% python3 -q
>>> import numpy as np
>>> import numpy.linalg as la
>>> np.set_printoptions(suppress=True, linewidth=200)
>>> W0 = np.loadtxt("test0.csv", delimiter=",")
>>> W0.round(4)
array([[-0.6566,  0.0021, -0.2339, -0.0011,  0.6629,  0.2733],
       [-0.6019, -0.0483,  0.389 , -0.418 , -0.2559, -0.4939],
       [-0.2189, -0.3578, -0.1584, -0.2422, -0.5461,  0.6649],
       [-0.0547,  0.6957, -0.5961, -0.3107, -0.2309, -0.0884],
       [-0.3283,  0.4743,  0.3282,  0.6505, -0.299 ,  0.2167],
       [ 0.2189,  0.4009,  0.5529, -0.4969,  0.2327,  0.4296]])
>>> # columns are unit length and at right angles
>>> np.round(la.pinv(W0), 4)
array([[-0.6566, -0.6019, -0.2189, -0.0547, -0.3283,  0.2189],
       [ 0.0021, -0.0483, -0.3578,  0.6957,  0.4743,  0.4009],
       [-0.2339,  0.389 , -0.1584, -0.5961,  0.3282,  0.5529],
       [-0.0011, -0.418 , -0.2422, -0.3107,  0.6505, -0.4969],
       [ 0.6629, -0.2559, -0.5461, -0.2309, -0.299 ,  0.2327],
       [ 0.2733, -0.4939,  0.6649, -0.0884,  0.2167,  0.4296]])
>>> round(W0[:, 0] @ W0[:, 2], 4)
np.float64(0.0)
>>> np.round(la.norm(W0, axis=0), 4)
array([1., 1., 1., 1., 1., 1.])
>>> feats = np.array([[1, 0, 0, -5, 0],
...     [0, 1, 0, 0, 0],
...     [2, 0, 2, 0, 0],
...     [-1, 0, 1, 1, 0],
...     [0, 0, 0, 0, 3]])
>>> # 3 groups of indices that never mix
>>> Y = np.array([[9, -5, -6], [-8, 3, 5]])
>>> W2 = np.kron(Y, feats)
>>> round(float(la.norm(W2, 2)), 4), round(float(la.norm(Y, 2) * la.norm(feats, 2)), 4)
(81.3196, 81.3196)
>>> x0 = np.array([7, 2, 4, 1, 2])
>>> feats @ x0
array([ 2,  2, 22, -2,  6])
>>> (feats @ x0).argmax()
np.int64(2)
>>> la.norm(feats @ x0) <= la.norm(feats, 2) * la.norm(x0) + 1e-9
np.True_
>>> (feats * x0).sum(axis=1)
array([ 2,  2, 22, -2,  6])
>>> round(la.det(feats[::-1]), 4)
np.float64(-54.0)
>>> np.einsum("ij,ji->", feats, feats)
np.int64(26)
>>> np.round(la.det(2 * feats), 4), np.round(la.det(feats), 4)
(np.float64(-1728.0), np.float64(-54.0))
>>> np.kron(np.eye(2, dtype=int), feats)
array([[ 1,  0,  0, -5,  0,  0,  0,  0,  0,  0],
       [ 0,  1,  0,  0,  0,  0,  0,  0,  0,  0],
       [ 2,  0,  2,  0,  0,  0,  0,  0,  0,  0],
       [-1,  0,  1,  1,  0,  0,  0,  0,  0,  0],
       [ 0,  0,  0,  0,  3,  0,  0,  0,  0,  0],
       [ 0,  0,  0,  0,  0,  1,  0,  0, -5,  0],
       [ 0,  0,  0,  0,  0,  0,  1,  0,  0,  0],
       [ 0,  0,  0,  0,  0,  2,  0,  2,  0,  0],
       [ 0,  0,  0,  0,  0, -1,  0,  1,  1,  0],
       [ 0,  0,  0,  0,  0,  0,  0,  0,  0,  3]])
>>> round(la.eigvals(feats).sum().real, 4)
np.float64(8.0)
>>> np.einsum("ii->", feats)
np.int64(8)
